$ python3 -q
>>> import numpy as np
>>> import numpy.linalg as la
>>> np.set_printoptions(precision=4, suppress=True, linewidth=120)
>>> arr = np.loadtxt("data.csv", delimiter=",")
>>> arr
array([[ 24., -27.,  -3.,  -6.,   3.],
       [ 20.,  -5.,  11., -18.,  -7.],
       [  6.,   2.,   6.,  -8.,  -4.],
       [ 14.,  -7.,   5., -10.,  -3.],
       [ 16., -18.,  -2.,  -4.,   2.]])
>>> P = np.triu(np.array([[3, 1, 2, 0, 1],
...     [3, 0, 3, 1, 2],
...     [-1, -3, -1, 2, 0],
...     [-1, -3, 2, 1, -1],
...     [-2, -2, -1, 3, -1]]), 1) + np.eye(5)
>>> out = P @ arr @ la.inv(P)
>>> np.trace(out), np.trace(arr)
(np.float64(17.0), np.float64(17.0))
>>> out
array([[  72., -118.,  228., -382., -228.],
       [  84., -126.,  240., -414., -264.],
       [  34.,  -46.,   86., -154., -106.],
       [  -2.,   13.,  -28.,   37.,    8.],
       [  16.,  -34.,   68., -106.,  -52.]])
>>> Uu, sv, Vt = la.svd(arr)
>>> evecs = Vt[:(sv > 1e-8).sum()]
>>> rng = np.random.default_rng(85307)
>>> vec = arr[3] + -1 * arr[4] + rng.integers(2) * np.eye(5)[3]
>>> vec
array([-2., 11.,  7., -6., -5.])
>>> np.allclose(evecs.T @ evecs @ vec, vec)
True
>>> la.matrix_rank(np.vstack([arr, vec]))
np.int64(2)
>>> round(la.det(arr), 4)
np.float64(0.0)
>>> arr @ arr
array([[ -18., -531., -423.,  414.,  297.],
       [  82., -241., -125.,   90.,   91.],
       [  44.,  -32.,    8.,  -24.,   -4.],
       [  38., -209., -133.,  114.,   95.],
       [ -12., -354., -282.,  276.,  198.]])
>>> np.allclose(arr, arr.T)
False
